>>> import numpy as np
>>> np.set_printoptions(suppress=True, linewidth=140)
>>> X = np.array([[-0.4, -1.1, -1.6, -1.0],
...     [-0.6, -0.2, -0.3, 1.5],
...     [0.4, 0.0, 0.5, -0.4],
...     [0.2, 0.0, 0.6, -0.6],
...     [-0.5, 0.7, 1.1, 0.9],
...     [-0.4, 0.8, 0.3, 1.1],
...     [-0.5, 1.7, 2.2, -0.5],
...     [-0.8, 1.2, 1.4, -0.8],
...     [-1.9, -2.8, -0.4, 0.7],
...     [0.5, 0.8, 0.7, 0.1]])
>>> rng = np.random.default_rng(44196)
>>> X[5] = X[7] + 0.1 * rng.normal(size=4)
>>> X.round(3)
array([[-0.4  , -1.1  , -1.6  , -1.   ],
       [-0.6  , -0.2  , -0.3  ,  1.5  ],
       [ 0.4  ,  0.   ,  0.5  , -0.4  ],
       [ 0.2  ,  0.   ,  0.6  , -0.6  ],
       [-0.5  ,  0.7  ,  1.1  ,  0.9  ],
       [-0.749,  1.136,  1.358, -0.79 ],
       [-0.5  ,  1.7  ,  2.2  , -0.5  ],
       [-0.8  ,  1.2  ,  1.4  , -0.8  ],
       [-1.9  , -2.8  , -0.4  ,  0.7  ],
       [ 0.5  ,  0.8  ,  0.7  ,  0.1  ]])
>>> M2 = X + rng.integers(-2, 3, (10, 3)) @ rng.integers(-2, 3, (3, 4))
>>> M2.round(3)
array([[-5.4  , -7.1  , -1.6  ,  0.   ],
       [ 0.4  , -4.2  , -4.3  , -2.5  ],
       [ 0.4  , -2.   ,  4.5  ,  0.6  ],
       [ 5.2  , 10.   ,  1.6  ,  0.4  ],
       [-1.5  ,  0.7  , -4.9  , -1.1  ],
       [ 2.251,  9.136,  3.358,  1.21 ],
       [-3.5  ,  5.7  ,  3.2  ,  3.5  ],
       [ 6.2  ,  7.2  ,  4.4  , -1.8  ],
       [-6.9  , -8.8  , -0.4  ,  1.7  ],
       [ 5.5  ,  0.8  ,  3.7  , -1.9  ]])
>>> np.abs(M2 - X).sum(axis=1)
array([12., 13.,  7., 17.,  9., 15., 12., 17., 12., 10.])
>>> np.round(M2 - X, 3)
array([[-5., -6.,  0.,  1.],
       [ 1., -4., -4., -4.],
       [ 0., -2.,  4.,  1.],
       [ 5., 10.,  1.,  1.],
       [-1.,  0., -6., -2.],
       [ 3.,  8.,  2.,  2.],
       [-3.,  4.,  1.,  4.],
       [ 7.,  6.,  3., -1.],
       [-5., -6.,  0.,  1.],
       [ 5.,  0.,  3., -2.]])
>>> x0 = np.array([1, -1, -1, -2])
>>> target = X @ x0
>>> np.round(np.linalg.lstsq(X, target)[0], 3)
array([ 1., -1., -1., -2.])
>>> np.round(np.linalg.pinv(X) @ X, 3) + 0
array([[1., 0., 0., 0.],
       [0., 1., 0., 0.],
       [0., 0., 1., 0.],
       [0., 0., 0., 1.]])
>>> np.round(np.linalg.solve(X.T @ X, X.T @ target), 3)
array([ 1., -1., -1., -2.])
>>> target = target + 0.05 * rng.normal(size=10)
>>> target.round(3)
array([ 4.285, -3.096,  0.748,  0.815, -4.118, -1.615, -3.449, -1.76 , -0.045, -1.202])
>>> beta, *_ = np.linalg.lstsq(X, target)
>>> round(float(np.linalg.norm(target - X @ beta)), 3)
0.09
>>> beta.round()
array([ 1., -1., -1., -2.])
>>> np.round(X.T @ (target - X @ beta), 3) + 0
array([0., 0., 0., 0.])
>>> [round(float(np.linalg.norm(np.linalg.solve(X.T @ X + lam * np.eye(4), X.T @ target))), 2) for lam in (0, 1, 10, 100)]
[2.65, 2.31, 1.21, 0.26]
>>> M2 = np.c_[X[:, :1] @ np.array([[3]]), np.array([5, 3, 2, 5, 4, 0, 1, 3, 2, 1])]
>>> M2.round(3)
array([[-1.2  ,  5.   ],
       [-1.8  ,  3.   ],
       [ 1.2  ,  2.   ],
       [ 0.6  ,  5.   ],
       [-1.5  ,  4.   ],
       [-2.248,  0.   ],
       [-1.5  ,  1.   ],
       [-2.4  ,  3.   ],
       [-5.7  ,  2.   ],
       [ 1.5  ,  1.   ]])
>>> np.linalg.matrix_rank(M2)
np.int64(2)
>>> np.round(np.linalg.norm(np.linalg.qr(X)[0].T @ M2, axis=0) ** 2 / ((M2 ** 2).sum(axis=0) + 1e-12), 3)
array([1.   , 0.205])
>>> hat = X @ np.linalg.solve(X.T @ X, X.T)
>>> np.round(np.diag(hat), 3)
array([0.61 , 0.497, 0.245, 0.241, 0.279, 0.325, 0.373, 0.362, 0.952, 0.115])
>>> np.allclose(hat @ hat, hat)
True
>>> np.round(np.linalg.eigvalsh(hat), 3) + 0
array([0., 0., 0., 0., 0., 0., 1., 1., 1., 1.])
>>> M = np.array([[0, -4, -4, 4, 5, -3, -4],
...     [0, 0, -5, -2, 5, 2, 5],
...     [0, 0, 0, 0, 3, 3, 2],
...     [0, 0, 0, 0, 0, -5, 5],
...     [0, 0, 0, 0, 0, -3, -3],
...     [0, 0, 0, 0, 0, 0, -5],
...     [0, 0, 0, 0, 0, 0, 0]])
>>> d = np.linalg.norm(X[:, None] - X[None], axis=-1)
>>> d[4].round(3)
array([3.762, 1.772, 1.83 , 1.865, 0.   , 1.782, 2.042, 1.822, 4.062, 1.345])
>>> d.mean(axis=1).argmax()
np.int64(8)
>>> d[:5, :5].round(3)
array([[0.   , 2.965, 2.573, 2.563, 3.762],
       [2.965, 0.   , 2.3  , 2.429, 1.772],
       [2.573, 2.3  , 0.   , 0.3  , 1.83 ],
       [2.563, 2.429, 0.3  , 0.   , 1.865],
       [3.762, 1.772, 1.83 , 1.865, 0.   ]])
>>> np.linalg.matrix_rank(d ** 2)
np.int64(6)
>>> np.round(np.linalg.norm(X, axis=1), 3)
array([2.22 , 1.655, 0.755, 0.872, 1.661, 2.078, 2.869, 2.163, 3.479, 1.179])
>>> (d + 1e9 * np.eye(10)).round(6).argmin(axis=1)
array([3, 4, 3, 2, 9, 7, 7, 5, 1, 2])
>>> x0 = np.array([1, 3, 5, 5, 4, 4, 0])
>>> h = np.maximum(M @ x0, 0)
>>> np.flatnonzero(h > 1e-9)
array([2])
>>> np.maximum(M @ x0, 0) - np.maximum(-M @ x0, 0)
array([ -4,  -7,  24, -20, -12,   0,   0])
>>> h
array([ 0,  0, 24,  0,  0,  0,  0])
>>> np.allclose(M @ M.T, M.T @ M)
False
>>> np.round(np.sort(np.abs(np.linalg.eigvals(M))), 3)
array([0., 0., 0., 0., 0., 0., 0.])
>>> (M - M.T) / 2
array([[ 0. , -2. , -2. ,  2. ,  2.5, -1.5, -2. ],
       [ 2. ,  0. , -2.5, -1. ,  2.5,  1. ,  2.5],
       [ 2. ,  2.5,  0. ,  0. ,  1.5,  1.5,  1. ],
       [-2. ,  1. ,  0. ,  0. ,  0. , -2.5,  2.5],
       [-2.5, -2.5, -1.5,  0. ,  0. , -1.5, -1.5],
       [ 1.5, -1. , -1.5,  2.5,  1.5,  0. , -2.5],
       [ 2. , -2.5, -1. , -2.5,  1.5,  2.5,  0. ]])
>>> np.round(np.abs(np.linalg.eigvals(M)).max(), 3)
np.float64(0.0)
>>> M @ M
array([[  0,   0,  20,   8, -32, -55,  -8],
       [  0,   0,   0,   0, -15, -20, -45],
       [  0,   0,   0,   0,   0,  -9, -24],
       [  0,   0,   0,   0,   0,   0,  25],
       [  0,   0,   0,   0,   0,   0,  15],
       [  0,   0,   0,   0,   0,   0,   0],
       [  0,   0,   0,   0,   0,   0,   0]])
>>> np.allclose(M, M.T)
False
>>> mat = np.array([[0.0, 1.0, 3.0, 0.0, 2.0, 0.0, 3.0, 5.0],
...     [3.0, 3.0, 2.0, 1.0, 2.0, 1.0, 0.0, 4.0],
...     [3.0, 3.0, 3.0, 1.0, 1.0, 1.0, 3.0, 3.0],
...     [3.0, 2.0, 2.0, 3.0, 2.0, 2.0, 3.0, 5.0],
...     [3.0, 1.0, 2.0, 3.0, 0.0, 2.0, 1.0, -4.0],
...     [1.0, 2.0, 0.0, 1.0, 3.0, 2.0, 3.0, -3.0],
...     [0.0, 0.0, 3.0, 2.0, 0.0, 3.0, 1.0, 5.0],
...     [0.0, 0.0, 0.0, 0.0, 0.0, 0.0, 0.0, -3.0]])
>>> f, r1 = mat[5], mat[6]
>>> f @ r1
np.float64(-4.0)
>>> pr = (f @ r1) / (f @ f) * f
>>> np.outer(f, r1)
array([[  0.,   0.,   3.,   2.,   0.,   3.,   1.,   5.],
       [  0.,   0.,   6.,   4.,   0.,   6.,   2.,  10.],
       [  0.,   0.,   0.,   0.,   0.,   0.,   0.,   0.],
       [  0.,   0.,   3.,   2.,   0.,   3.,   1.,   5.],
       [  0.,   0.,   9.,   6.,   0.,   9.,   3.,  15.],
       [  0.,   0.,   6.,   4.,   0.,   6.,   2.,  10.],
       [  0.,   0.,   9.,   6.,   0.,   9.,   3.,  15.],
       [ -0.,  -0.,  -9.,  -6.,  -0.,  -9.,  -3., -15.]])
>>> round((r1 - pr) @ f, 3)
np.float64(-0.0)
>>> np.linalg.matrix_rank(np.outer(f, r1))
np.int64(1)
>>> np.round(r1 - pr, 3)
array([0.108, 0.216, 3.   , 2.108, 0.324, 3.216, 1.324, 4.676])
